In [1]: import numpy as np

In [2]: from numpy import linalg as LA

In [3]: np.set_printoptions(suppress=True, linewidth=160)

In [4]: def rd(a):
   ...:     return np.round(a, 3) + 0
   ...: 

In [5]: E = np.loadtxt("sample12.csv", delimiter=",")

In [6]: print(rd(E))
[[-0.484 -0.079  0.871]
 [ 0.277 -0.959  0.067]
 [ 0.83   0.274  0.486]]

In [7]: print(rd(LA.norm(E, axis=0)))
[1. 1. 1.]

In [8]: print(rd(LA.pinv(E)))
[[-0.484  0.277  0.83 ]
 [-0.079 -0.959  0.274]
 [ 0.871  0.067  0.486]]

In [9]: print(rd(LA.svd(E, compute_uv=False)))
[1. 1. 1.]

In [10]: print(rd(E.T @ E))
[[1. 0. 0.]
 [0. 1. 0.]
 [0. 0. 1.]]

In [11]: proj = np.triu(np.array([[-1, -7, 0], [-8, 3, -5], [-1, -8, -6]]), 1) + np.eye(3)

In [12]: Y = proj @ E @ LA.inv(proj)

In [13]: print(rd(proj @ E - E @ proj))
[[-1.937  3.321 -0.863]
 [-4.15   0.569 -7.223]
 [ 0.     5.81   1.368]]

In [14]: print(rd(LA.det(Y)))
1.0

In [15]: print(LA.matrix_rank(Y))
3

In [16]: rng = np.random.default_rng(6278)

In [17]: idx = rng.permutation(3)

In [18]: Y = E[:, idx] * rng.choice([-1, 1], 3)

In [19]: print(rd(Y))
[[ 0.079  0.871 -0.484]
 [ 0.959  0.067  0.277]
 [-0.274  0.486  0.83 ]]

In [20]: Uu, _, Vt = LA.svd(E.T @ Y)

In [21]: print(idx)
[1 2 0]

In [22]: print(rd(LA.lstsq(E, Y)[0]))
[[ 0.  0.  1.]
 [-1.  0.  0.]
 [ 0.  1.  0.]]

In [23]: print(rd(Uu @ Vt))
[[ 0.  0.  1.]
 [-1.  0.  0.]
 [ 0.  1.  0.]]

In [24]: q, vecs = LA.qr(Y[:, :1])[0], LA.qr(Y[:, 1:])[0]

In [25]: sv = LA.svd(q.T @ vecs, compute_uv=False)

In [26]: print(rd(sv))
[0.]

In [27]: print(np.degrees(np.arccos(sv.clip(0, 1))))
[90.]

In [28]: K = np.load("run8.npy")

In [29]: print(K)
[[  5 -10]
 [  0   0]
 [  2  -4]]

In [30]: # rows and columns are dependent

In [31]: rank = LA.matrix_rank(K)

In [32]: print(rank)
1

In [33]: null = LA.svd(K)[2][rank:].T

In [34]: print(LA.matrix_rank(K.T @ K), LA.matrix_rank(K @ K.T))
1 1

In [35]: print([int(LA.matrix_rank(K[:i])) for i in range(1, len(K) + 1)])
[1, 1, 1]

In [36]: print(rd(K @ null))
[[0.]
 [0.]
 [0.]]

In [37]: print([round(float(x), 3) for x in LA.svd(K, compute_uv=False)[:3]])
[12.042, 0.0]

In [38]: print(LA.matrix_rank(K, rtol=0.1))
1

In [39]: print(np.argsort(-LA.norm(K, axis=0).round(6), kind="stable")[:3])
[1 0]

In [40]: def softmax(z):
    ...:     e = np.exp(z - z.max(axis=-1, keepdims=True))
    ...:     return e / e.sum(axis=-1, keepdims=True)
    ...: 

In [41]: print(softmax(E).sum(axis=1))
[1. 1. 1.]

In [42]: print(rd(softmax(10 * E[2])))
[0.965 0.004 0.031]

In [43]: print(rd(softmax(E[2])))
[0.438 0.251 0.311]

In [44]: scores = E @ E.T / np.sqrt(3)

In [45]: print(rd(softmax(scores)[2] @ E))
[ 0.336 -0.145  0.477]

In [46]: print(rd(softmax(scores + np.triu(np.full(scores.shape, -np.inf), 1))))
[[1.    0.    0.   ]
 [0.36  0.64  0.   ]
 [0.264 0.264 0.471]]

In [47]: Uu, sv, Vt = LA.svd(K)

In [48]: vecs = Vt[:(sv > 1e-8).sum()]

In [49]: vec = K[1] + 5 * K[2] + rng.integers(2) * np.eye(2)[1]

In [50]: print(vec)
[ 10. -20.]

In [51]: print(rd(vecs.T @ vecs))
[[ 0.2 -0.4]
 [-0.4  0.8]]

In [52]: print(rd(LA.norm(vec - vecs.T @ vecs @ vec)))
0.0

In [53]: print(np.count_nonzero(K))
4

In [54]: print(K.sum(axis=0))
[  7 -14]

In [55]: print(rd(LA.svd(K, compute_uv=False)))
[12.042  0.   ]

In [56]: print(K.shape)
(3, 2)

In [57]: print(K - K[0])
[[ 0  0]
 [-5 10]
 [-3  6]]

In [58]: print(K.sum(axis=1))
[-5  0 -2]

In [59]: print(np.abs(K).max())
10

In [60]: print(LA.matrix_rank(K))
1

In [61]: q, _ = LA.qr(np.array([[0.4, 0.0, 0.9], [1.7, -0.5, 0.2], [0.9, -0.8, 1.2]]))

In [62]: mat = 5 * q

In [63]: print(rd(mat))
[[-1.018 -1.622 -4.619]
 [-4.326 -1.909  1.624]
 [-2.29   4.327 -1.015]]

In [64]: print(rd(LA.norm(mat[0] - mat[1])))
7.071

In [65]: print(rd(mat[0] @ mat[1]))
0.0

In [66]: print(rd(LA.norm(mat[0], 1)), rd(LA.norm(mat[0], np.inf)))
7.259 4.619

In [67]: print(rd(LA.norm(mat, axis=0)))
[5. 5. 5.]

In [68]: print(rd(LA.norm(mat, axis=1)))
[5. 5. 5.]

In [69]: print(rd(LA.norm(mat, "nuc")))
15.0

In [70]: Y = LA.inv(mat)

In [71]: print(rd(LA.cond(mat)))
1.0

In [72]: print((np.abs(Y) > 1e-9).astype(int))
[[1 1 1]
 [1 1 1]
 [1 1 1]]

In [73]: print(rd(Y))
[[-0.041 -0.173 -0.092]
 [-0.065 -0.076  0.173]
 [-0.185  0.065 -0.041]]

In [74]: print(rd(LA.det(mat) * Y))
[[ -5.09  -21.632 -11.452]
 [ -8.112  -9.545  21.635]
 [-23.093   8.121  -5.075]]

In [75]: print(rd((mat - mat.T) / 2))
[[ 0.     1.352 -1.164]
 [-1.352  0.    -1.351]
 [ 1.164  1.351  0.   ]]

In [76]: print(rd(mat @ mat))
[[ 18.634 -15.237   6.755]
 [  8.944  17.691  15.233]
 [-14.064  -8.937  18.637]]

In [77]: print(np.allclose(mat, mat.T))
False

In [78]: print(rd(LA.matrix_power(mat, 4)))
[[ 115.946 -613.836   19.672]
 [ 110.641   40.569  613.79 ]
 [-604.103 -110.384  116.191]]

In [79]: arr = np.load("case7.npy")

In [80]: print(rd(arr))
[[0.153 0.254 0.254]
 [0.254 0.424 0.424]
 [0.254 0.424 0.424]]

In [81]: # columns 1 and 2 are equal

In [82]: print(rd(np.trace(LA.pinv(arr) @ arr)))
1.0

In [83]: print(np.allclose(arr[:-1].T @ LA.lstsq(arr[:-1].T, arr[-1])[0], arr[-1]))
True

In [84]: print(np.abs(np.diag(LA.qr(arr)[1])) > 1e-9)
[ True False False]

In [85]: Y = np.array([[-2, 3], [-2, -1], [3, 2]])

In [86]: print(LA.matrix_rank(arr @ Y))
1

In [87]: print(rd(np.einsum("ij->j", arr)))
[0.661 1.102 1.102]

In [88]: print(rd(Y.T @ arr.T))
[[-0.051 -0.085 -0.085]
 [ 0.712  1.186  1.186]]

In [89]: print(np.vstack([arr, Y.T]).shape)
(5, 3)

In [90]: print(rd(arr @ Y))
[[-0.051  0.712]
 [-0.085  1.186]
 [-0.085  1.186]]

In [91]: A = np.loadtxt("layer16.csv", delimiter=",")

In [92]: print(A)
[[ 0.  2. -2.]
 [ 0.  0.  2.]
 [ 0.  0.  0.]]

In [93]: # triangular

In [94]: rank = LA.matrix_rank(A)

In [95]: print(rank)
2

In [96]: null = LA.svd(A)[2][rank:].T

In [97]: print([int(LA.matrix_rank(A[:i])) for i in range(1, len(A) + 1)])
[1, 2, 2]

In [98]: print(A @ null)
[[0.]
 [0.]
 [0.]]

In [99]: print(null @ null.T)
[[1. 0. 0.]
 [0. 0. 0.]
 [0. 0. 0.]]

In [100]: print(np.allclose(A @ null, 0))
True

In [101]: print([int(LA.matrix_rank(A[:, :j + 1])) for j in range(3)])
[0, 1, 2]

In [102]: Uu, sv, Vt = LA.svd(A)

In [103]: vecs = Vt[:(sv > 1e-8).sum()]

In [104]: vec = A[0] + -1 * A[1] + rng.integers(2) * np.eye(3)[1]

In [105]: print(vec)
[ 0.  2. -4.]

In [106]: print(rd(vecs.T @ vecs))
[[0. 0. 0.]
 [0. 1. 0.]
 [0. 0. 1.]]

In [107]: print(rd(LA.norm(vec - vecs.T @ vecs @ vec)))
0.0

In [108]: print(np.unique(A.round(6), axis=0).shape)
(3, 3)

In [109]: print(LA.lstsq(A[:-1].T, A[-1])[2])
2

In [110]: print(rd(np.trace(LA.pinv(A) @ A)))
2.0

In [111]: print(rd(LA.matrix_power(A - np.diag(np.diag(A)), 3)))
[[0. 0. 0.]
 [0. 0. 0.]
 [0. 0. 0.]]

In [112]: print(LA.matrix_rank(A - A[0, 0] * np.eye(3)))
2

In [113]: print(rd(np.sort(LA.eigvals(A))))
[0. 0. 0.]

In [114]: print(np.prod(np.diag(A)), rd(LA.det(A)))
0.0 0.0

In [115]: m1 = np.loadtxt("arr.csv", delimiter=",")

In [116]: print(m1)
[[0.667 0.    0.333]
 [0.3   0.4   0.3  ]
 [0.167 0.333 0.5  ]]

In [117]: # rows sum to 1

In [118]: evals, vecs = LA.eig(m1)

In [119]: print(rd(np.sort(LA.eigvals(LA.inv(m1)))))
[1.    2.991 4.298]

In [120]: print(rd(np.sort(LA.eigvals(m1.T))))
[0.233 0.334 1.   ]

In [121]: print(rd(np.prod(evals)))
0.078

In [122]: print(rd(np.sort(LA.eigvals(m1 @ m1))))
[0.054 0.112 1.   ]

In [123]: blk = np.stack([m1, 4 * m1, m1[::-1]])

In [124]: print(rd(blk.sum(axis=0)))
[[3.502 0.333 2.165]
 [1.8   2.4   1.8  ]
 [1.502 1.665 2.833]]

In [125]: print((blk @ m1.T).shape)
(3, 3, 3)

In [126]: print(LA.matrix_rank(blk))
[3 3 3]

In [127]: print(LA.matrix_rank(blk.reshape(3, -1)))
2

In [128]: print(blk.shape)
(3, 3, 3)

In [129]: print(rd(LA.det(blk)))
[ 0.078  4.978 -0.078]

In [130]: feats = np.load("data.npy")

In [131]: print(feats)
[[1.   0.9  0.81]
 [0.9  1.   0.9 ]
 [0.81 0.9  1.  ]]

In [132]: vec = np.array([-1, -2, 0])

In [133]: print(LA.norm(feats @ vec) <= LA.norm(feats, 2) * LA.norm(vec) + 1e-9)
True

In [134]: print(rd(np.einsum("ij,j->i", feats, vec)))
[-2.8  -2.9  -2.61]

In [135]: print(rd((feats * vec).sum(axis=1)))
[-2.8  -2.9  -2.61]

In [136]: print((feats @ vec).argmax())
2

In [137]: evals, vecs = LA.eigh(feats)

In [138]: vec = np.array([-2, 3, 1])

In [139]: print(rd(vecs * np.sqrt(evals) @ vecs.T))
[[0.803 0.469 0.367]
 [0.469 0.748 0.469]
 [0.367 0.469 0.803]]

In [140]: print(rd(vecs * np.maximum(evals, 0) @ vecs.T))
[[1.   0.9  0.81]
 [0.9  1.   0.9 ]
 [0.81 0.9  1.  ]]

In [141]: print(rd(LA.eigvalsh(feats[1:, 1:])))
[0.1 1.9]

In [142]: print(np.abs(feats).sum(axis=1).max(), rd(np.abs(evals).max()))
2.8 2.741

In [143]: print(rd(softmax(feats[0] + 5)))
[0.366 0.331 0.303]

In [144]: print(rd(softmax(feats[0])))
[0.366 0.331 0.303]

In [145]: print(softmax(feats).sum(axis=1))
[1. 1. 1.]

In [146]: scores = feats @ feats.T / np.sqrt(3)

In [147]: print(rd(softmax(scores + np.triu(np.full(scores.shape, -np.inf), 1))))
[[1.    0.    0.   ]
 [0.487 0.513 0.   ]
 [0.325 0.344 0.332]]

In [148]: Y = K + rng.integers(-2, 3, (3, 1)) @ rng.integers(-2, 3, (1, 2))

In [149]: print(Y)
[[  3 -11]
 [  2   1]
 [  4  -3]]

In [150]: print(Y - K)
[[-2 -1]
 [ 2  1]
 [ 2  1]]

In [151]: print(rd(LA.svd(Y - K, compute_uv=False)))
[3.873 0.   ]

In [152]: print(LA.matrix_rank(Y - K, tol=1e-8))
1

In [153]: print(np.abs(Y - K).sum(axis=1))
[3 3 3]

In [154]: vec = np.array([3, 5])

In [155]: y = Y @ vec

In [156]: print(rd(LA.solve(Y.T @ Y, Y.T @ y)))
[3. 5.]

In [157]: print(rd(LA.lstsq(Y, y)[0]))
[3. 5.]

In [158]: print(y)
[-46  11  -3]

In [159]: y = y + 0.05 * rng.normal(size=3)

In [160]: print(rd(y))
[-45.941  10.919  -2.966]

In [161]: coef, *_ = LA.lstsq(Y, y)

In [162]: print(rd(Y.T @ (y - Y @ coef)))
[0. 0.]

In [163]: print(coef.round())
[3. 5.]

In [164]: M = np.load("out1.npy")

In [165]: print(M)
[[0 0 3]
 [0 0 0]
 [0 0 0]]

In [166]: proj = np.triu(np.array([[1, 3, -3], [0, 1, -1], [1, 2, 1]]), 1) + np.eye(3)

In [167]: Y = proj @ M @ LA.inv(proj)

In [168]: print(LA.matrix_rank(Y))
1

In [169]: print(proj @ M - M @ proj)
[[0. 0. 0.]
 [0. 0. 0.]
 [0. 0. 0.]]

In [170]: print(LA.matrix_rank(M - M[0, 0] * np.eye(3)))
1

In [171]: print([int(LA.matrix_rank(LA.matrix_power(M, p))) for p in range(1, 4)])
[1, 0, 0]

In [172]: print(M @ M)
[[0 0 0]
 [0 0 0]
 [0 0 0]]

In [173]: blk = np.stack([M, -2 * M, M[::-1]])

In [174]: print(np.einsum("bij,cij->bc", blk, blk))
[[  9 -18   0]
 [-18  36   0]
 [  0   0   9]]

In [175]: print(blk.sum(axis=0))
[[ 0  0 -3]
 [ 0  0  0]
 [ 0  0  3]]
